$ python3 -q
>>> import numpy as np
>>> np.set_printoptions(precision=2, suppress=True, linewidth=100)
>>> E = np.loadtxt("a.csv", delimiter=",")
>>> print(E)
[[ 1. -2.  4.]
 [ 1. -1.  1.]
 [ 1.  0.  0.]]
>>> rng = np.random.default_rng(407223)
>>> z = rng.permutation(3)
>>> print(z)
[0 2 1]
>>> M2 = E[z][:, z]
>>> print(np.diag(M2))
[ 1.  0. -1.]
>>> print(round(float(np.linalg.det(M2)), 2), round(np.linalg.det(E[z]), 2))
2.0 -2.0
>>> print(np.round(np.poly(E), 2) + 0)
[ 1.  0. -3. -2.]
>>> print(round(np.linalg.det(2 * E), 2), np.round(np.linalg.det(E), 2))
16.0 2.0
>>> print(np.kron(np.eye(2, dtype=int), E))
[[ 1. -2.  4.  0. -0.  0.]
 [ 1. -1.  1.  0. -0.  0.]
 [ 1.  0.  0.  0.  0.  0.]
 [ 0. -0.  0.  1. -2.  4.]
 [ 0. -0.  0.  1. -1.  1.]
 [ 0.  0.  0.  1.  0.  0.]]
>>> print(round(float(np.linalg.det(E.T)), 2))
2.0
>>> print(np.einsum("ii->", E))
0.0
>>> print(np.einsum("ij,ji->", E, E))
6.0
>>> print(np.round(np.linalg.eigvals(E).sum().real, 2))
0.0
>>> x0 = np.array([-2, 0, 2])
>>> print(E @ np.eye(3)[2])
[4. 1. 0.]
>>> print((E @ x0).argmax())
0
>>> print(np.linalg.norm(E @ x0) <= np.linalg.norm(E, 2) * np.linalg.norm(x0) + 1e-9)
True
>>> O = E.astype(float).copy()
>>> for j in range(3):
...     O[:, j] -= O[:, :j] @ (O[:, :j].T @ O[:, j])
...     O[:, j] /= np.linalg.norm(O[:, j])
... 
>>> print(np.round(O.T @ E, 2) + 0)
[[ 1.73 -1.73  2.89]
 [ 0.    1.41 -2.83]
 [ 0.    0.    0.82]]
>>> print(O.round(2) + 0)
[[ 0.58 -0.71  0.41]
 [ 0.58  0.   -0.82]
 [ 0.58  0.71  0.41]]
>>> M2 = np.array([[-7, 8, 7], [-3, -6, 4]])
>>> basis = np.kron(M2, E)
>>> print(basis.shape)
(6, 9)
>>> A = np.array([[4, 5, 2, 0, 3],
...     [1, -2, -5, -2, 0],
...     [-4, 2, -2, 1, 1],
...     [5, 0, -1, -3, 1],
...     [4, -3, -3, 1, 1],
...     [-5, -4, -4, -1, 5],
...     [-3, 1, -2, 0, 0]])
>>> A[-1] = A[0] + 3 * A[1]
>>> print(A)
[[  4   5   2   0   3]
 [  1  -2  -5  -2   0]
 [ -4   2  -2   1   1]
 [  5   0  -1  -3   1]
 [  4  -3  -3   1   1]
 [ -5  -4  -4  -1   5]
 [  7  -1 -13  -6   3]]
>>> w1 = np.array([[7, 4, 8, 3, 8],
...     [4, 9, 3, 6, 5],
...     [1, 6, 7, 5, 6],
...     [6, 6, 4, 5, 6],
...     [6, 4, 6, 2, 6]])
>>> c = np.array([3, 2, 1, -1, 1])
>>> H = np.maximum(A @ w1 + c, 0)
>>> print(H)
[[71 87 80 57 88]
 [ 0  0  0  0  0]
 [ 0  2  0  0  0]
 [25  2 28  0 23]
 [28  0 13  0 12]
 [ 0  0  0  0  0]
 [17  0  0  0  0]]
>>> print((H > 0).astype(int))
[[1 1 1 1 1]
 [0 0 0 0 0]
 [0 1 0 0 0]
 [1 1 1 0 1]
 [1 0 1 0 1]
 [0 0 0 0 0]
 [1 0 0 0 0]]
>>> print(np.linalg.matrix_rank(H))
5
>>> basis = np.array([[1, 0, 0], [2, 1, 3], [0, 1, 1], [1, 0, 1], [3, 1, 0]])
>>> print(w1 @ basis)
[[42 20 23]
 [43 17 36]
 [36 19 30]
 [41 16 27]
 [34 16 20]]
>>> print((H @ basis).round(6).argmax(axis=1))
[0 0 2 0 0 0 0]
>>> print(H @ basis)
[[566 255 398]
 [  0   0   0]
 [  4   2   6]
 [ 98  53  34]
 [ 64  25  13]
 [  0   0   0]
 [ 17   0   0]]
>>> x0 = np.array([-5, 1, 1, 0, -3])
>>> y = A @ x0
>>> print(np.round(np.linalg.pinv(A) @ A, 2) + 0)
[[1. 0. 0. 0. 0.]
 [0. 1. 0. 0. 0.]
 [0. 0. 1. 0. 0.]
 [0. 0. 0. 1. 0.]
 [0. 0. 0. 0. 1.]]
>>> print(np.round(np.linalg.lstsq(A, y)[0], 2) + 0)
[-5.  1.  1.  0. -3.]
>>> print(y)
[-22 -12  17 -29 -29   2 -58]
>>> y = y + 0.3 * rng.normal(size=7)
>>> print(y)
[-21.94 -11.48  17.02 -29.21 -29.08   2.21 -57.98]
>>> c, *_ = np.linalg.lstsq(A, y)
>>> print(round(float(np.linalg.norm(y - A @ c)), 2))
0.52
>>> print([round(float(np.linalg.norm(np.linalg.solve(A.T @ A + lam * np.eye(5), A.T @ y))), 2) for lam in (0, 1, 10, 100)])
[6.02, 5.89, 5.15, 3.34]
>>> print(np.round(A.T @ (y - A @ c), 2) + 0)
[0. 0. 0. 0. 0.]
>>> O, r_ = np.linalg.qr(A)
>>> print(np.round(abs(r_[0, 0]), 2), round(np.linalg.norm(A[:, 0]), 2))
12.17 12.17
>>> print(np.round(O @ r_, 2) + 0)
[[  4.   5.   2.   0.   3.]
 [  1.  -2.  -5.  -2.   0.]
 [ -4.   2.  -2.   1.   1.]
 [  5.   0.  -1.  -3.   1.]
 [  4.  -3.  -3.   1.   1.]
 [ -5.  -4.  -4.  -1.   5.]
 [  7.  -1. -13.  -6.   3.]]
>>> M2 = A[0, 0] * A[1:] - np.outer(A[1:, 0], A[0])
>>> print(M2)
[[  0 -13 -22  -8  -3]
 [  0  28   0   4  16]
 [  0 -25 -14 -12 -11]
 [  0 -32 -20   4  -8]
 [  0   9  -6  -4  35]
 [  0 -39 -66 -24  -9]]
>>> print(np.linalg.matrix_rank(M2), np.linalg.matrix_rank(A))
4 5
>>> proj = A @ np.linalg.solve(A.T @ A, A.T)
>>> print(np.diag(proj))
[0.87 0.18 0.64 0.5  0.96 1.   0.87]
>>> print(np.round(proj @ A[:, 1], 2) + 0)
[ 5. -2.  2.  0. -3. -4. -1.]
>>> basis = np.array([[-6, 0, -3, -8, -9], [-8, -4, -1, 9, -2]])
>>> M = np.repeat(basis, 25 // 2, axis=0)
>>> M = M + 0.02 * rng.normal(size=M.shape)
>>> print(M.round(2) + 0)
[[-6.03 -0.03 -2.96 -7.99 -8.98]
 [-6.    0.   -2.97 -8.05 -9.  ]
 [-6.   -0.01 -3.03 -7.99 -9.  ]
 [-6.02 -0.02 -2.99 -7.98 -8.99]
 [-6.02  0.   -2.99 -8.   -9.03]
 [-5.97 -0.05 -3.02 -8.   -9.04]
 [-6.03  0.01 -2.98 -8.02 -8.99]
 [-5.97 -0.02 -2.98 -8.   -8.99]
 [-6.03  0.01 -3.02 -8.04 -9.01]
 [-6.01 -0.01 -2.98 -8.   -9.  ]
 [-6.02 -0.02 -2.99 -7.99 -8.99]
 [-6.01 -0.02 -3.03 -8.   -9.02]
 [-7.98 -4.   -1.01  9.01 -1.98]
 [-8.   -4.02 -0.98  9.03 -2.  ]
 [-7.99 -4.04 -1.04  9.01 -1.99]
 [-7.96 -3.98 -0.99  8.99 -1.97]
 [-8.02 -4.01 -1.01  8.96 -2.01]
 [-8.02 -3.98 -1.    8.97 -1.99]
 [-8.02 -4.03 -0.95  9.   -1.96]
 [-8.01 -4.01 -0.99  8.97 -2.  ]
 [-8.   -4.03 -0.98  9.   -1.99]
 [-8.   -3.99 -1.    9.03 -1.98]
 [-7.98 -4.   -0.98  8.99 -2.01]
 [-7.99 -4.04 -1.    9.   -2.01]]
>>> z = M[:, 2] > np.median(M[:, 2])
>>> f = M[z].mean(axis=0) - M[~z].mean(axis=0)
>>> print(np.argsort(-np.abs(f).round(6), kind="stable"))
[3 4 1 2 0]
>>> print(((M - M.mean(axis=0)) @ f > 0).astype(int))
[0 0 0 0 0 0 0 0 0 0 0 0 1 1 1 1 1 1 1 1 1 1 1 1]
>>> F = np.load("test17.npy")
>>> print(F)
[[ 1  0  0  0  0  0  0]
 [ 2  1  0  0  0  0  0]
 [ 0 -1  1  0  0  0  0]
 [-1  2  1  1  0  0  0]
 [-1  2 -2  3  1  0  0]
 [-2  0  1 -2 -3  1  0]
 [-1  2 -2  2 -2  0  1]]
>>> # triangular, det is the product of the diagonal
>>> w1 = np.array([[3, 7, 6, 8],
...     [7, 0, 2, 3],
...     [8, 2, 6, 0],
...     [8, 1, 4, 0],
...     [8, 8, 0, 5],
...     [7, 4, 2, 6],
...     [6, 6, 3, 4]])
>>> c = np.array([2, 3, 2, -2])
>>> H = np.maximum(F @ w1 + c, 0)
>>> print(H)
[[ 5 10  8  6]
 [15 17 16 17]
 [ 3  5  6  0]
 [29  0 10  0]
 [29  3  0  1]
 [ 0  0  0  0]
 [ 3  0  0  0]]
>>> basis = np.array([[0, 3], [1, 2], [1, -3], [3, 1]])
>>> print((H @ basis).round(6).argmax(axis=1))
[0 0 0 1 1 0 1]
>>> blk = np.stack([H, -1 * H, H[::-1]])
>>> print(np.linalg.matrix_rank(blk.reshape(3, -1)))
2
>>> print(blk.shape)
(3, 7, 4)
>>> print((blk @ H.T).shape)
(3, 7, 7)
>>> print(np.einsum("bij,cij->bc", blk, blk))
[[ 3155 -3155  1175]
 [-3155  3155 -1175]
 [ 1175 -1175  3155]]
>>> J = np.load("out2.npy")
>>> print(J)
[[  6.32  -8.72 -32.15 -47.44  -8.16]
 [ 11.46  10.87  35.63 -15.25   5.25]
 [ -6.82 -14.12  46.82  10.05  -5.72]
 [ 12.87   9.8   35.69 -14.5    4.93]
 [ 13.35  10.21  35.02 -15.49   6.58]
 [ 11.77  10.64  36.23 -14.58   4.22]
 [  5.72  -6.94 -30.04 -47.72  -8.6 ]
 [ 11.32  10.43  36.8  -14.27   6.08]
 [ -6.86 -13.79  47.42  11.15  -5.98]
 [ 12.58  10.7   34.28 -14.92   4.84]
 [  5.93  -8.55 -30.53 -49.72  -7.73]
 [ 11.65   9.03  36.59 -14.75   7.03]
 [  5.36  -6.85 -28.57 -47.1   -7.81]
 [ -7.13 -14.57  47.89  10.59  -5.45]
 [ 13.3   10.42  34.64 -14.62   6.62]
 [ 10.85   8.63  37.89 -13.23   7.11]
 [ -4.32 -15.28  47.37   9.27  -5.04]
 [ 12.51   9.83  34.06 -13.32   5.79]]
>>> proj = J @ np.linalg.solve(J.T @ J, J.T)
>>> print(np.round(np.trace(proj), 2))
5.0
>>> print(proj @ J[:, 0])
[ 6.32 11.46 -6.82 12.87 13.35 11.77  5.72 11.32 -6.86 12.58  5.93 11.65  5.36 -7.13 13.3  10.85
 -4.32 12.51]
>>> O, vecs = np.linalg.qr(J[:, :1])[0], np.linalg.qr(J[:, 1:])[0]
>>> s = np.linalg.svd(O.T @ vecs, compute_uv=False)
>>> print(s)
[1.]
>>> print(np.degrees(np.arccos(s.clip(0, 1))))
[4.97]
>>> print((s > 0.9).sum())
1
>>> Xc = J - J.mean(axis=0)
>>> Uu, s, vt = np.linalg.svd(Xc, full_matrices=False)
>>> print(np.linalg.matrix_rank(Xc))
5
>>> print(np.abs(vt[-1]))
[0.45 0.27 0.37 0.41 0.65]
>>> Xc = (J - J.mean(axis=0)) / J.std(axis=0)
>>> print(np.argwhere(np.abs(Xc) > 2))
[]
>>> c = np.linalg.lstsq(np.delete(Xc, 4, axis=1), Xc[:, 4])[0]
>>> print(c)
[ 0.49 -0.03  1.54 -0.97]
>>> print(np.abs(c).argmax())
2
>>> Uu, s, vt = np.linalg.svd(J)
>>> print(s)
[162.33 112.04  53.34   3.91   3.1 ]
>>> print(np.argmax(s[:-1] / (s[1:] + 1e-6)) + 1)
3
>>> M2 = Uu[:, :3] @ np.diag(s[:3]) @ vt[:3]
>>> print(np.linalg.matrix_rank(J, rtol=0.05))
3
>>> print(np.round(np.abs(J - M2).max(), 2))
1.59
>>> print(np.round(np.linalg.norm(J - M2) / np.linalg.norm(J), 2))
0.02
>>> print(round(float(np.linalg.norm(J - M2, 2)), 2), np.round(s[3], 2))
3.91 3.91
